% ipython --no-banner

In [1]: import numpy as np

In [2]: np.set_printoptions(suppress=True, linewidth=120)

In [3]: X = np.load("m.npy")

In [4]: X.round(1) + 0
Out[4]: 
array([[  2.6,  -2.9,  -0.6,  -7. , -17.1,   1.6,   2.6, -10.9,   1.8,  -2.7,   4.5],
       [  7.5,   4.2,   0.9,  -2.6,  -9.6,   4.9,   7.1,  -6.7,   1.7,  -2.1,   5.1],
       [  5.4,   0.9,   0.3,  -5.2, -12.7,   3.3,   4.5,  -8.6,   1.5,  -3.2,   4.3],
       [  9.1,   6.9,   5.9,  -0.8,  -6.3,   9. ,   8.5,  -7.4,   2.1,   1.7,   8.5],
       [  5.7,   2.4,   2.9,  -5.1, -10.8,   2.9,   3.7,  -9.2,   0.9,  -3.1,   5. ],
       [  9.3,   8. ,   2.9,   0.4,  -6.1,   6.5,   9.3,  -5.7,   2. ,   0. ,   7. ],
       [  2.9,   2.3,   2.5,   0.5, -14.8,   3.7,   7.9, -11.1,   3.8,   6.1,  11.3],
       [  8.6,  10.9,   2.9,   3.2,  -4.6,   3.1,  10.1,  -5.3,   1.9,   0.8,   7.8],
       [  1.7,  -5.2,  -0.6, -10.7, -18. ,  -0.6,  -1. , -11.9,   0.5,  -6.6,   1.9],
       [  9.8,   7.8,   5. ,  -2.5,  -4.3,   5.9,   6.4,  -6.2,   0.6,  -3.3,   5.1],
       [  8.1,   2.5,   0.4,  -5.1, -10. ,   5.9,   5.8,  -6.6,   1.3,  -4.5,   3.3],
       [  6.3,   3.4,   5.6,  -6.2,  -8.4,   2.8,   2.1,  -9.6,   0. ,  -4.5,   4.6]])

In [5]: # rows and columns are dependent

In [6]: np.allclose(X[:-1].T @ np.linalg.lstsq(X[:-1].T, X[-1])[0], X[-1])
Out[6]: True

In [7]: np.abs(np.diag(np.linalg.qr(X)[1])) > 1e-9
Out[7]: array([ True,  True,  True,  True,  True, False, False, False, False, False, False])

In [8]: U, s, Vh = np.linalg.svd(X)

In [9]: np.argmax(s[:-1] / (s[1:] + 1e-6)) + 1
Out[9]: np.int64(5)

In [10]: out = U[:, :5] @ np.diag(s[:5]) @ Vh[:5]

In [11]: np.round(np.linalg.norm(X - out, 2), 1), round(s[5], 1)
Out[11]: (np.float64(0.0), np.float64(0.0))

In [12]: round(float(np.linalg.norm(X - out) / np.linalg.norm(X)), 1)
Out[12]: 0.0

In [13]: np.linalg.matrix_rank(X, rtol=0.05)
Out[13]: np.int64(5)

In [14]: round(float(np.abs(X - out).max()), 1)
Out[14]: 0.0

In [15]: rank = np.linalg.matrix_rank(X)

In [16]: rank
Out[16]: np.int64(5)

In [17]: ns = np.linalg.svd(X)[2][rank:].T

In [18]: [int(np.linalg.matrix_rank(np.delete(X, i, axis=0))) for i in range(12)]
Out[18]: [5, 5, 5, 5, 5, 5, 5, 5, 5, 5, 5, 5]

In [19]: np.allclose(X @ ns, 0)
Out[19]: True

In [20]: np.linalg.matrix_rank(X.T @ X), np.linalg.matrix_rank(X @ X.T)
Out[20]: (np.int64(5), np.int64(5))

In [21]: np.round(ns @ ns.T, 1) + 0
Out[21]: 
array([[ 0.6, -0.2,  0. ,  0.1,  0. , -0.2, -0.2,  0. ,  0. ,  0.2,  0. ],
       [-0.2,  0.5, -0.1, -0.2, -0.1,  0.2, -0.2,  0.1,  0. ,  0.1, -0.1],
       [ 0. , -0.1,  0.4,  0.1, -0.2, -0.1,  0.2,  0.3,  0.1, -0.1, -0.2],
       [ 0.1, -0.2,  0.1,  0.6, -0.1,  0.2, -0.2, -0.2, -0.1, -0.3, -0.1],
       [ 0. , -0.1, -0.2, -0.1,  0.3, -0.1,  0.2, -0.3,  0.1,  0. ,  0.1],
       [-0.2,  0.2, -0.1,  0.2, -0.1,  0.2, -0.1, -0.1, -0.1, -0.1,  0. ],
       [-0.2, -0.2,  0.2, -0.2,  0.2, -0.1,  0.6, -0.1, -0.1,  0. , -0.1],
       [ 0. ,  0.1,  0.3, -0.2, -0.3, -0.1, -0.1,  0.6,  0. ,  0. ,  0.2],
       [ 0. ,  0. ,  0.1, -0.1,  0.1, -0.1, -0.1,  0. ,  0.9, -0.1, -0.1],
       [ 0.2,  0.1, -0.1, -0.3,  0. , -0.1,  0. ,  0. , -0.1,  0.4, -0.2],
       [ 0. , -0.1, -0.2, -0.1,  0.1,  0. , -0.1,  0.2, -0.1, -0.2,  0.7]])

In [22]: J = np.load("run3.npy")

In [23]: J.round(1)
Out[23]: 
array([[ 1. ,  0. ,  0. ,  0. ,  0. ,  0. ,  0. ,  0. ,  0. ,  0. ,  0. ,  0. ,  0. ],
       [ 0. ,  1. ,  0. ,  0. ,  0. ,  0. ,  0. ,  0. ,  0. ,  0. ,  0. ,  0. ,  0. ],
       [ 0. ,  0. ,  1. ,  0. ,  0. ,  0. ,  0. ,  0. ,  0. ,  0. ,  0. ,  0. ,  0. ],
       [ 0. ,  0. ,  0. ,  1. ,  0. ,  0. ,  0. ,  0. ,  0. ,  0. ,  0. ,  0. ,  0. ],
       [ 0. ,  0. ,  0. ,  0. ,  1. ,  0. ,  0. ,  0. ,  0. ,  0. ,  0. ,  0. ,  0. ],
       [ 0. ,  0. ,  0. ,  0. ,  0. ,  1. ,  0. ,  0. ,  0. ,  0. ,  0. ,  0. ,  0. ],
       [ 0. ,  0. ,  0. ,  0. ,  0. ,  0. ,  1. ,  0. ,  0. ,  0. ,  0. , -0.3,  0. ],
       [ 0. ,  0. ,  0. ,  0. ,  0. ,  0. ,  0. ,  1. ,  0. ,  0. ,  0. ,  0. ,  0. ],
       [ 0. ,  0. ,  0. ,  0. ,  0. ,  0. ,  0. ,  0. ,  1. ,  0. ,  0. ,  0. ,  0. ],
       [ 0. ,  0. ,  0. ,  0. ,  0. ,  0. ,  0. ,  0. ,  0. ,  1. ,  0. ,  0. ,  0. ],
       [ 0. ,  0. ,  0. ,  0. ,  0. ,  0. ,  0. ,  0. ,  0. ,  0. ,  1. ,  0. ,  0. ],
       [ 0. ,  0. ,  0. ,  0. ,  0. ,  0. ,  0.3,  0. ,  0. ,  0. ,  0. ,  1. ,  0. ],
       [ 0. ,  0. ,  0. ,  0. ,  0. ,  0. ,  0. ,  0. ,  0. ,  0. ,  0. ,  0. ,  1. ]])

In [24]: np.flatnonzero(np.linalg.matrix_power((J != 0) + (J.T != 0) + np.eye(13), 13)[10])
Out[24]: array([10])

In [25]: out = J / np.linalg.norm(J, axis=1, keepdims=True)

In [26]: C2 = out @ out.T

In [27]: np.round(np.linalg.norm(out, axis=1), 1)
Out[27]: array([1., 1., 1., 1., 1., 1., 1., 1., 1., 1., 1., 1., 1.])

In [28]: (C2 - 2 * np.eye(13)).round(6).argmax(axis=1)
Out[28]: array([1, 0, 0, 0, 0, 0, 0, 0, 0, 0, 0, 0, 0])

In [29]: np.argwhere(np.triu(np.abs(C2) > 0.95, 1))
Out[29]: array([], shape=(0, 2), dtype=int64)

In [30]: np.degrees(np.arccos(np.clip(C2[10, 6], -1, 1)))
Out[30]: np.float64(90.0)

In [31]: rng = np.random.default_rng(1927)

In [32]: idx = rng.integers(0, 3, 9)

In [33]: E = np.triu((idx[:, None] == idx) & (rng.random((9, 9)) < 0.8), 1).astype(int)

In [34]: E += E.T

In [35]: E
Out[35]: 
array([[0, 0, 1, 0, 0, 0, 0, 0, 1],
       [0, 0, 0, 0, 1, 0, 0, 1, 0],
       [1, 0, 0, 0, 0, 0, 1, 0, 1],
       [0, 0, 0, 0, 0, 1, 0, 0, 0],
       [0, 1, 0, 0, 0, 0, 0, 1, 0],
       [0, 0, 0, 1, 0, 0, 0, 0, 0],
       [0, 0, 1, 0, 0, 0, 0, 0, 1],
       [0, 1, 0, 0, 1, 0, 0, 0, 0],
       [1, 0, 1, 0, 0, 0, 1, 0, 0]])

In [36]: # 3 groups of indices that never mix

In [37]: vals, vecs = np.linalg.eigh(E)

In [38]: np.unique(vals.round(6) + 0, return_counts=True)[1]
Out[38]: array([1, 4, 1, 1, 1, 1])

In [39]: (vals > 1e-8).sum(), (vals < -1e-8).sum()
Out[39]: (np.int64(3), np.int64(5))

In [40]: np.round(vecs.T @ vecs, 1) + 0
Out[40]: 
array([[1., 0., 0., 0., 0., 0., 0., 0., 0.],
       [0., 1., 0., 0., 0., 0., 0., 0., 0.],
       [0., 0., 1., 0., 0., 0., 0., 0., 0.],
       [0., 0., 0., 1., 0., 0., 0., 0., 0.],
       [0., 0., 0., 0., 1., 0., 0., 0., 0.],
       [0., 0., 0., 0., 0., 1., 0., 0., 0.],
       [0., 0., 0., 0., 0., 0., 1., 0., 0.],
       [0., 0., 0., 0., 0., 0., 0., 1., 0.],
       [0., 0., 0., 0., 0., 0., 0., 0., 1.]])

In [41]: np.round(vecs.T @ E @ vecs, 1) + 0
Out[41]: 
array([[-1.6,  0. ,  0. ,  0. ,  0. ,  0. ,  0. ,  0. ,  0. ],
       [ 0. , -1. ,  0. ,  0. ,  0. ,  0. ,  0. ,  0. ,  0. ],
       [ 0. ,  0. , -1. ,  0. ,  0. ,  0. ,  0. ,  0. ,  0. ],
       [ 0. ,  0. ,  0. , -1. ,  0. ,  0. ,  0. ,  0. ,  0. ],
       [ 0. ,  0. ,  0. ,  0. , -1. ,  0. ,  0. ,  0. ,  0. ],
       [ 0. ,  0. ,  0. ,  0. ,  0. ,  0. ,  0. ,  0. ,  0. ],
       [ 0. ,  0. ,  0. ,  0. ,  0. ,  0. ,  1. ,  0. ,  0. ],
       [ 0. ,  0. ,  0. ,  0. ,  0. ,  0. ,  0. ,  2. ,  0. ],
       [ 0. ,  0. ,  0. ,  0. ,  0. ,  0. ,  0. ,  0. ,  2.6]])

In [42]: np.round(vecs @ np.diag(vals) @ vecs.T, 1) + 0
Out[42]: 
array([[0., 0., 1., 0., 0., 0., 0., 0., 1.],
       [0., 0., 0., 0., 1., 0., 0., 1., 0.],
       [1., 0., 0., 0., 0., 0., 1., 0., 1.],
       [0., 0., 0., 0., 0., 1., 0., 0., 0.],
       [0., 1., 0., 0., 0., 0., 0., 1., 0.],
       [0., 0., 0., 1., 0., 0., 0., 0., 0.],
       [0., 0., 1., 0., 0., 0., 0., 0., 1.],
       [0., 1., 0., 0., 1., 0., 0., 0., 0.],
       [1., 0., 1., 0., 0., 0., 1., 0., 0.]])

In [43]: np.round(vals.sum(), 1), np.trace(E)
Out[43]: (np.float64(-0.0), np.int64(0))

In [44]: np.round(np.abs(vecs[:, -1]), 1) + 0
Out[44]: array([0.4, 0. , 0.6, 0. , 0. , 0. , 0.4, 0. , 0.6])

In [45]: np.abs(vecs[:, -1]).round(6).argmax()
Out[45]: np.int64(2)

In [46]: w1 = np.array([[2, 0, 2, -2, -5],
    ...:     [-3, -5, 3, 5, -1],
    ...:     [1, 1, 4, -1, 2],
    ...:     [5, 4, 3, -3, 5],
    ...:     [4, 2, -5, 2, -5],
    ...:     [3, -2, 5, 1, -2],
    ...:     [-1, 2, -5, 5, -5],
    ...:     [4, -5, -5, -1, -1],
    ...:     [-4, -3, 5, 4, 0]])

In [47]: beta = np.array([2, 4, 5, 5, 5])

In [48]: hid = np.maximum(E @ w1 + beta, 0)

In [49]: np.round((hid > 0).mean(axis=0), 1)
Out[49]: array([0.7, 0.9, 0.9, 1. , 0.6])

In [50]: (hid > 0).astype(int)
Out[50]: 
array([[0, 1, 1, 1, 1],
       [1, 1, 0, 1, 0],
       [0, 1, 1, 1, 0],
       [1, 1, 1, 1, 1],
       [1, 0, 1, 1, 1],
       [1, 1, 1, 1, 1],
       [0, 1, 1, 1, 1],
       [1, 1, 1, 1, 0],
       [1, 1, 1, 1, 0]])

In [51]: hid
Out[51]: 
array([[ 0,  2, 14,  8,  7],
       [10,  1,  0,  6,  0],
       [ 0,  3,  7, 12,  0],
       [ 5,  2, 10,  6,  3],
       [ 3,  0,  3,  9,  3],
       [ 7,  8,  8,  2, 10],
       [ 0,  2, 14,  8,  7],
       [ 3,  1,  3, 12,  0],
       [ 4,  7,  6,  7,  0]])

In [52]: Z = np.array([[5, -3], [4, 8], [-1, -7], [8, 4], [-2, -4]])

In [53]: w1 @ Z
Out[53]: 
array([[  2,  -8],
       [  4, -28],
       [ -7, -35],
       [  4, -36],
       [ 59,  67],
       [ 14, -48],
       [ 58,  94],
       [ -1, -17],
       [ -5, -31]])

In [54]: hid @ Z
Out[54]: 
array([[ 44, -78],
       [102,   2],
       [101,  23],
       [ 65, -57],
       [ 78,  -6],
       [ 55, -45],
       [ 44, -78],
       [112,  26],
       [ 98,  30]])

In [55]: (hid @ Z).round(6).argmax(axis=1)
Out[55]: array([0, 0, 0, 0, 0, 0, 0, 0, 0])

In [56]: hat = hid @ np.linalg.solve(hid.T @ hid, hid.T)

In [57]: hat.round(1) + 0
Out[57]: 
array([[ 0.4, -0.1,  0.1,  0.2,  0.1,  0.1,  0.4,  0. , -0.1],
       [-0.1,  0.7, -0.1,  0.3,  0.2,  0. , -0.1,  0.2,  0. ],
       [ 0.1, -0.1,  0.5, -0.1,  0.1, -0.1,  0.1,  0.3,  0.3],
       [ 0.2,  0.3, -0.1,  0.6, -0.1, -0.1,  0.2, -0.1,  0.1],
       [ 0.1,  0.2,  0.1, -0.1,  0.5,  0.1,  0.1,  0.3, -0.2],
       [ 0.1,  0. , -0.1, -0.1,  0.1,  0.9,  0.1, -0.1,  0.1],
       [ 0.4, -0.1,  0.1,  0.2,  0.1,  0.1,  0.4,  0. , -0.1],
       [ 0. ,  0.2,  0.3, -0.1,  0.3, -0.1,  0. ,  0.4,  0. ],
       [-0.1,  0. ,  0.3,  0.1, -0.2,  0.1, -0.1,  0. ,  0.7]])

In [58]: np.round(hat @ hid[:, 0], 1) + 0
Out[58]: array([ 0., 10.,  0.,  5.,  3.,  7.,  0.,  3.,  4.])

In [59]: np.round(np.linalg.eigvalsh(hat), 1) + 0
Out[59]: array([0., 0., 0., 0., 1., 1., 1., 1., 1.])

In [60]: np.allclose(hat @ hat, hat)
Out[60]: True

In [61]: idx = rng.permutation(13)

In [62]: out = J[:, idx] * rng.choice([-1, 1], 13)

In [63]: out.round(1)
Out[63]: 
array([[-0. , -0. , -0. ,  0. , -1. , -0. ,  0. , -0. , -0. , -0. , -0. ,  0. ,  0. ],
       [-0. , -0. , -1. ,  0. , -0. , -0. ,  0. , -0. , -0. , -0. , -0. ,  0. ,  0. ],
       [-0. , -1. , -0. ,  0. , -0. , -0. ,  0. , -0. , -0. , -0. , -0. ,  0. ,  0. ],
       [-0. , -0. , -0. ,  0. , -0. , -0. ,  0. , -0. , -0. , -1. , -0. ,  0. ,  0. ],
       [-1. , -0. , -0. ,  0. , -0. , -0. ,  0. , -0. , -0. , -0. , -0. ,  0. ,  0. ],
       [-0. , -0. , -0. ,  0. , -0. , -0. ,  0. , -0. , -1. , -0. , -0. ,  0. ,  0. ],
       [-0. , -0. , -0. ,  0. , -0. , -0. ,  1. ,  0.3, -0. , -0. , -0. ,  0. ,  0. ],
       [-0. , -0. , -0. ,  0. , -0. , -0. ,  0. , -0. , -0. , -0. , -0. ,  0. ,  1. ],
       [-0. , -0. , -0. ,  0. , -0. , -0. ,  0. , -0. , -0. , -0. , -1. ,  0. ,  0. ],
       [-0. , -0. , -0. ,  1. , -0. , -0. ,  0. , -0. , -0. , -0. , -0. ,  0. ,  0. ],
       [-0. , -0. , -0. ,  0. , -0. , -1. ,  0. , -0. , -0. , -0. , -0. ,  0. ,  0. ],
       [-0. , -0. , -0. ,  0. , -0. , -0. ,  0.3, -1. , -0. , -0. , -0. ,  0. ,  0. ],
       [-0. , -0. , -0. ,  0. , -0. , -0. ,  0. , -0. , -0. , -0. , -0. ,  1. ,  0. ]])

In [64]: U, _, Vh = np.linalg.svd(J.T @ out)

In [65]: idx
Out[65]: array([ 4,  2,  1,  9,  0, 10,  6, 11,  5,  3,  8, 12,  7])

In [66]: blk = np.stack([out, 3 * out, out[::-1]])

In [67]: np.einsum("bij,cij->bc", blk, blk)
Out[67]: 
array([[ 13.,  39.,   1.],
       [ 39., 117.,   3.],
       [  1.,   3.,  13.]])

In [68]: np.round(np.linalg.norm(blk, axis=(1, 2)), 1)
Out[68]: array([ 3.6, 10.8,  3.6])

In [69]: blk.shape
Out[69]: (3, 13, 13)
